% python3 -q
>>> import numpy as np
>>> np.set_printoptions(precision=3, suppress=True, linewidth=200, sign=" ")
>>> u = np.array([2, -2, 1, 1])
>>> J = u[np.abs(np.subtract.outer(np.arange(4), np.arange(4)))]
>>> J
array([[ 2, -2,  1,  1],
       [-2,  2, -2,  1],
       [ 1, -2,  2, -2],
       [ 1,  1, -2,  2]])
>>> # equal to its transpose
>>> B = np.linalg.invert(J)
Traceback (most recent call last):
  File "<python-input-6>", line 1, in <module>
    B = np.linalg.invert(J)
        ^^^^^^^^^^^^^^^^
AttributeError: module 'numpy.linalg' has no attribute 'invert'
>>> B = np.linalg.inv(J)
>>> np.allclose(B, J.T)
False
>>> np.round(J @ B, 3) + 0
array([[ 1.,  0.,  0.,  0.],
       [ 0.,  1.,  0.,  0.],
       [ 0.,  0.,  1.,  0.],
       [ 0.,  0.,  0.,  1.]])
>>> np.round(np.linalg.slogdet(J)[0], 3)
np.float64(1.0)
>>> B = J[0, 0] * J[1:] - np.outer(J[1:, 0], J[0])
>>> B
array([[ 0,  0, -2,  4],
       [ 0, -2,  3, -5],
       [ 0,  4, -5,  3]])
>>> J[:, 0] / J[0, 0]
array([ 1. , -1. ,  0.5,  0.5])
>>> np.flatnonzero(~B.round(6).any(axis=1))
array([], dtype=int64)
>>> feats = np.load("m.npy")
>>> feats
array([[ 0,  2,  0,  0],
       [ 0,  0, -2,  0],
       [ 2,  0,  0,  0],
       [ 0,  0,  0,  2]])
>>> B = np.array([[0, 1, 0], [2, 0, 0]])
>>> basis = np.kron(B, feats)
>>> basis
array([[ 0,  0,  0,  0,  0,  2,  0,  0,  0,  0,  0,  0],
       [ 0,  0,  0,  0,  0,  0, -2,  0,  0,  0,  0,  0],
       [ 0,  0,  0,  0,  2,  0,  0,  0,  0,  0,  0,  0],
       [ 0,  0,  0,  0,  0,  0,  0,  2,  0,  0,  0,  0],
       [ 0,  4,  0,  0,  0,  0,  0,  0,  0,  0,  0,  0],
       [ 0,  0, -4,  0,  0,  0,  0,  0,  0,  0,  0,  0],
       [ 4,  0,  0,  0,  0,  0,  0,  0,  0,  0,  0,  0],
       [ 0,  0,  0,  4,  0,  0,  0,  0,  0,  0,  0,  0]])
>>> np.linalg.matrix_rank(basis)
np.int64(8)
>>> print(round(np.linalg.norm(basis, 2), 3), round(np.linalg.norm(B, 2) * np.linalg.norm(feats, 2), 3))
4.0 4.0
>>> basis.shape
(8, 12)
>>> u = np.array([6, 1, 5, 4])
>>> B = feats + np.outer(u, np.eye(4)[2])
>>> np.linalg.matrix_rank(B - feats)
np.int64(1)
>>> gram = feats.T @ feats
>>> np.linalg.svd(feats, compute_uv=False) ** 2
array([ 4.,  4.,  4.,  4.])
>>> np.trace(gram), (feats ** 2).sum()
(np.int64(16), np.int64(16))
>>> np.linalg.eigvalsh(gram)[::-1]
array([ 4.,  4.,  4.,  4.])
>>> gram
array([[ 4,  0,  0,  0],
       [ 0,  4,  0,  0],
       [ 0,  0,  4,  0],
       [ 0,  0,  0,  4]])
>>> (np.linalg.matrix_power((feats != 0) + (feats.T != 0) + np.eye(4), 4) > 0).astype(int)
array([[ 1,  1,  1,  0],
       [ 1,  1,  1,  0],
       [ 1,  1,  1,  0],
       [ 0,  0,  0,  1]])
>>> np.flatnonzero(np.linalg.matrix_power((feats != 0) + (feats.T != 0) + np.eye(4), 4)[2])
array([ 0,  1,  2])
>>> feats @ feats
array([[ 0,  0, -4,  0],
       [-4,  0,  0,  0],
       [ 0,  4,  0,  0],
       [ 0,  0,  0,  4]])
>>> W0 = np.array([[0, 6, 4, 0, 12, 8],
...     [1, 4, 2, 2, 8, 4],
...     [1, 3, 0, 2, 6, 0],
...     [0, 0, 0, 0, 12, 8],
...     [0, 0, 0, 2, 8, 4],
...     [0, 0, 0, 2, 6, 0]])
>>> B = np.array([[2, 2, -1],
...     [3, -8, 5],
...     [6, 0, -9],
...     [-3, -4, 0],
...     [-3, -9, -3],
...     [3, 8, -7]])
>>> np.linalg.matrix_rank(W0 @ B)
np.int64(3)
>>> B @ W0
Traceback (most recent call last):
  File "<python-input-37>", line 1, in <module>
    B @ W0
    ~~^~~~
ValueError: matmul: Input operand 1 has a mismatch in its core dimension 0, with gufunc signature (n?,k),(k,m?)->(n?,m?) (size 6 is different from 3)
>>> np.vstack([W0, B.T]).shape
(9, 6)
>>> np.einsum("ij->j", W0)
array([  2,  13,   6,   8,  52,  24])
>>> (W0 - W0.T) / 2
array([[ 0. ,  2.5,  1.5,  0. ,  6. ,  4. ],
       [-2.5,  0. , -0.5,  1. ,  4. ,  2. ],
       [-1.5,  0.5,  0. ,  1. ,  3. ,  0. ],
       [ 0. , -1. , -1. ,  0. ,  5. ,  3. ],
       [-6. , -4. , -3. , -5. ,  0. , -1. ],
       [-4. , -2. ,  0. , -3. ,  1. ,  0. ]])
>>> np.trace(W0)
np.int64(12)
>>> np.allclose(W0 @ W0.T, W0.T @ W0)
False
>>> (W0 + W0.T) / 2
array([[ 0. ,  3.5,  2.5,  0. ,  6. ,  4. ],
       [ 3.5,  4. ,  2.5,  1. ,  4. ,  2. ],
       [ 2.5,  2.5,  0. ,  1. ,  3. ,  0. ],
       [ 0. ,  1. ,  1. ,  0. ,  7. ,  5. ],
       [ 6. ,  4. ,  3. ,  7. ,  8. ,  5. ],
       [ 4. ,  2. ,  0. ,  5. ,  5. ,  0. ]])
>>> Q, vecs = np.linalg.qr(W0[:, :4])[0], np.linalg.qr(W0[:, 4:])[0]
>>> sv = np.linalg.svd(Q.T @ vecs, compute_uv=False)
>>> np.degrees(np.arccos(sv.clip(0, 1)))
array([ 16.602,  45.   ])
>>> sv
array([ 0.958,  0.707])
>>> np.round(np.linalg.norm(Q @ Q.T - vecs @ vecs.T, 2), 3)
np.float64(1.0)
>>> (sv > 0.9).sum()
np.int64(1)
>>> x0 = np.array([0, -2, -1, 3, -1, 1])
>>> y = W0 @ x0
>>> y
array([-20,  -8,  -6,  -4,   2,   0])
>>> print(np.linalg.solve(W0, y + W0[:, 0]))
[ 1. -2. -1.  3. -1.  1.]
>>> print(np.linalg.solve(W0, y))
[ 0. -2. -1.  3. -1.  1.]
>>> arr = np.tril(np.array([[2, 4, 2, 4, 3, 2],
...     [1, 4, 2, 4, 2, 2],
...     [3, 5, 0, 1, 0, 1],
...     [2, 2, 2, 1, 4, 4],
...     [1, 5, 4, 1, 4, 4],
...     [4, 3, 1, 3, 2, 4]]), -1) + np.eye(6, dtype=int)
>>> arr
array([[ 1,  0,  0,  0,  0,  0],
       [ 1,  1,  0,  0,  0,  0],
       [ 3,  5,  1,  0,  0,  0],
       [ 2,  2,  2,  1,  0,  0],
       [ 1,  5,  4,  1,  1,  0],
       [ 4,  3,  1,  3,  2,  1]])
>>> # triangular: eigenvalues sit on the diagonal
>>> np.trace(arr)
np.int64(6)
>>> (arr - arr.T) / 2
array([[ 0. , -0.5, -1.5, -1. , -0.5, -2. ],
       [ 0.5,  0. , -2.5, -1. , -2.5, -1.5],
       [ 1.5,  2.5,  0. , -1. , -2. , -0.5],
       [ 1. ,  1. ,  1. ,  0. , -0.5, -1.5],
       [ 0.5,  2.5,  2. ,  0.5,  0. , -1. ],
       [ 2. ,  1.5,  0.5,  1.5,  1. ,  0. ]])
>>> np.allclose(arr, arr.T)
False
>>> round(float(np.linalg.det(arr)), 3)
1.0
>>> arr @ arr
array([[  1,   0,   0,   0,   0,   0],
       [  2,   1,   0,   0,   0,   0],
       [ 11,  10,   1,   0,   0,   0],
       [ 12,  14,   4,   1,   0,   0],
       [ 21,  32,  10,   2,   1,   0],
       [ 22,  27,  16,   8,   4,   1]])
>>> t = np.radians(72)
>>> Rm = np.eye(6)
>>> Rm[5, 5] = Rm[0, 0] = np.cos(t)
>>> Rm[5, 0], Rm[0, 5] = -np.sin(t), np.sin(t)
>>> Rm
array([[ 0.309,  0.   ,  0.   ,  0.   ,  0.   ,  0.951],
       [ 0.   ,  1.   ,  0.   ,  0.   ,  0.   ,  0.   ],
       [ 0.   ,  0.   ,  1.   ,  0.   ,  0.   ,  0.   ],
       [ 0.   ,  0.   ,  0.   ,  1.   ,  0.   ,  0.   ],
       [ 0.   ,  0.   ,  0.   ,  0.   ,  1.   ,  0.   ],
       [-0.951,  0.   ,  0.   ,  0.   ,  0.   ,  0.309]])
>>> B = arr @ Rm.T
>>> np.linalg.svd(arr, compute_uv=False), np.linalg.svd(B, compute_uv=False)
(array([ 10.574,   3.808,   2.659,   1.239,   0.304,   0.025]), array([ 10.574,   3.808,   2.659,   1.239,   0.304,   0.025]))
>>> print(np.allclose(arr @ arr.T, B @ B.T))
True
>>> B
array([[ 0.309,  0.   ,  0.   ,  0.   ,  0.   , -0.951],
       [ 0.309,  1.   ,  0.   ,  0.   ,  0.   , -0.951],
       [ 0.927,  5.   ,  1.   ,  0.   ,  0.   , -2.853],
       [ 0.618,  2.   ,  2.   ,  1.   ,  0.   , -1.902],
       [ 0.309,  5.   ,  4.   ,  1.   ,  1.   , -0.951],
       [ 2.187,  3.   ,  1.   ,  3.   ,  2.   , -3.495]])
>>> np.abs(np.linalg.svd(arr)[2][-1])
array([ 0.006,  0.029,  0.134,  0.223,  0.175,  0.949])
>>> np.argsort(-np.linalg.norm(arr, axis=0).round(6), kind="stable")[:3]
array([ 1,  0,  2])
>>> print([round(float(x), 3) for x in np.linalg.svd(arr, compute_uv=False)[:3]])
[10.574, 3.808, 2.659]
>>> x0 = np.array([0, -1, 1, -1, 2, 0])
>>> y = arr @ x0
>>> y
array([ 0, -1, -4, -1,  0, -1])
>>> np.round(np.linalg.solve(arr, y), 3) + 0
array([ 0., -1.,  1., -1.,  2.,  0.])
>>> np.round(np.linalg.solve(arr, y + arr[:, 5]), 3) + 0
array([ 0., -1.,  1., -1.,  2.,  1.])
>>> K = np.load("w.npy")
>>> K
array([[ 1,  1,  1,  1, -1, -1, -1, -1],
       [ 1, -1, -1,  1,  1, -1, -1,  1],
       [ 1, -1,  1, -1,  1, -1,  1, -1],
       [ 1, -1,  1, -1, -1,  1, -1,  1],
       [ 1,  1, -1, -1, -1, -1,  1,  1],
       [ 1, -1, -1,  1, -1,  1,  1, -1],
       [ 1,  1,  1,  1,  1,  1,  1,  1]])
>>> t3 = np.stack([K, 4 * K, K[::-1]])
>>> np.linalg.matrix_rank(t3.reshape(3, -1))
np.int64(2)
>>> (t3 @ K.T).shape
(3, 7, 7)
>>> np.linalg.norm(t3, axis=(1, 2))
array([  7.483,  29.933,   7.483])
>>> t3.shape
(3, 7, 8)
>>> print(np.einsum("bij,cij->bc", t3, t3))
[[  56  224    8]
 [ 224  896   32]
 [   8   32   56]]
>>> np.linalg.matrix_rank(t3)
array([ 7,  7,  7])
>>> U, sv, vt = np.linalg.svd(K, full_matrices=False)
>>> np.round(U.T @ U, 3) + 0
array([[ 1.,  0.,  0.,  0.,  0.,  0.,  0.],
       [ 0.,  1.,  0.,  0.,  0.,  0.,  0.],
       [ 0.,  0.,  1.,  0.,  0.,  0.,  0.],
       [ 0.,  0.,  0.,  1.,  0.,  0.,  0.],
       [ 0.,  0.,  0.,  0.,  1.,  0.,  0.],
       [ 0.,  0.,  0.,  0.,  0.,  1.,  0.],
       [ 0.,  0.,  0.,  0.,  0.,  0.,  1.]])
>>> U.shape, sv.shape, vt.shape
((7, 7), (7,), (7, 8))
>>> print(sv / sv[0])
[ 1.  1.  1.  1.  1.  1.  1.]
>>> print(np.round(U.T @ K @ vt.T, 3) + 0)
[[ 2.828  0.     0.     0.     0.     0.     0.   ]
 [ 0.     2.828  0.     0.     0.     0.     0.   ]
 [ 0.     0.     2.828  0.     0.     0.     0.   ]
 [ 0.     0.     0.     2.828  0.     0.     0.   ]
 [ 0.     0.     0.     0.     2.828  0.     0.   ]
 [ 0.     0.     0.     0.     0.     2.828  0.   ]
 [ 0.     0.     0.     0.     0.     0.     2.828]]
>>> np.round(vt @ vt.T, 3) + 0
array([[ 1.,  0.,  0.,  0.,  0.,  0.,  0.],
       [ 0.,  1.,  0.,  0.,  0.,  0.,  0.],
       [ 0.,  0.,  1.,  0.,  0.,  0.,  0.],
       [ 0.,  0.,  0.,  1.,  0.,  0.,  0.],
       [ 0.,  0.,  0.,  0.,  1.,  0.,  0.],
       [ 0.,  0.,  0.,  0.,  0.,  1.,  0.],
       [ 0.,  0.,  0.,  0.,  0.,  0.,  1.]])
>>> sv
array([ 2.828,  2.828,  2.828,  2.828,  2.828,  2.828,  2.828])
>>> rng = np.random.default_rng(11)
>>> labels = rng.integers(0, 2, 5)
>>> F = np.array([[3, 0, -3, 2, -2],
...     [2, 0, -2, -2, 0],
...     [-2, 3, -3, 0, -3],
...     [3, 1, 2, 2, 0],
...     [3, -1, 3, -2, 3]]) * (labels[:, None] == labels)
>>> F
array([[ 3,  0,  0,  2,  0],
       [ 2,  0,  0, -2,  0],
       [ 0,  0, -3,  0, -3],
       [ 3,  1,  0,  2,  0],
       [ 0,  0,  3,  0,  3]])
>>> # rows and columns are dependent
>>> gram = F.T @ F
>>> np.linalg.eigvalsh(gram)[::-1]
array([ 36.   ,  26.932,   7.578,   0.49 ,   0.   ])
>>> np.round(np.linalg.svd(F, compute_uv=False) ** 2, 3) + 0
array([ 36.   ,  26.932,   7.578,   0.49 ,   0.   ])
>>> (F @ F.T).shape
(5, 5)
>>> np.diag(gram)
array([ 22,   1,  18,  12,  18])
>>> print(np.linalg.matrix_rank(gram))
4
>>> t = np.radians(72)
>>> Rm = np.eye(5)
>>> Rm[2, 2] = Rm[4, 4] = np.cos(t)
>>> Rm[2, 4], Rm[4, 2] = -np.sin(t), np.sin(t)
>>> Rm
array([[ 1.   ,  0.   ,  0.   ,  0.   ,  0.   ],
       [ 0.   ,  1.   ,  0.   ,  0.   ,  0.   ],
       [ 0.   ,  0.   ,  0.309,  0.   , -0.951],
       [ 0.   ,  0.   ,  0.   ,  1.   ,  0.   ],
       [ 0.   ,  0.   ,  0.951,  0.   ,  0.309]])
>>> B = F @ Rm.T
>>> np.abs(B - F).max(axis=0)
array([ 0.   ,  0.   ,  4.926,  0.   ,  0.78 ])
>>> B
array([[ 3.   ,  0.   ,  0.   ,  2.   ,  0.   ],
       [ 2.   ,  0.   ,  0.   , -2.   ,  0.   ],
       [ 0.   ,  0.   ,  1.926,  0.   , -3.78 ],
       [ 3.   ,  1.   ,  0.   ,  2.   ,  0.   ],
       [ 0.   ,  0.   , -1.926,  0.   ,  3.78 ]])
>>> np.round(np.poly(B), 3) + 0
array([  1.   , -10.706,  30.532, -21.413,  57.063,   0.   ])
>>> round(float(np.linalg.det(B.T)), 3)
-0.0
>>> U, sv, vt = np.linalg.svd(F)
>>> sv.round(3) + 0
array([ 6.   ,  5.19 ,  2.753,  0.7  ,  0.   ])
>>> B = U[:, :4] @ np.diag(sv[:4]) @ vt[:4]
>>> print(np.linalg.matrix_rank(F, rtol=0.05))
4
>>> round(np.abs(F - B).max(), 3)
np.float64(0.0)
>>> round(np.linalg.norm(F - B, 2), 3), round(float(sv[4]), 3)
(np.float64(0.0), 0.0)
>>> M = np.array([[0, 0, 0, -1, 1, 0, -2, -1],
...     [-1, -1, -2, 1, 1, -1, 1, 1],
...     [-2, 1, 2, -1, 2, 0, 2, -1]]) * (rng.random((3, 8)) < 0.3)
>>> M
array([[ 0,  0,  0, -1,  1,  0,  0,  0],
       [ 0,  0, -2,  1,  0,  0,  0,  0],
       [ 0,  0,  2,  0,  0,  0,  0, -1]])
>>> B = np.array([[0, 2, 2],
...     [3, 2, 3],
...     [2, 5, 2],
...     [5, 3, 2],
...     [2, 3, 4],
...     [1, 2, 0],
...     [4, 0, 0],
...     [1, 3, 4]])
>>> np.vstack([M, B.T]).shape
(6, 8)
>>> B.T @ M.T
array([[-3,  1,  3],
       [ 0, -7,  7],
       [ 2, -2,  0]])
>>> np.linalg.matrix_rank(M @ B)
np.int64(3)
>>> print(np.linalg.matrix_rank(np.vstack([M, B.T])))
6
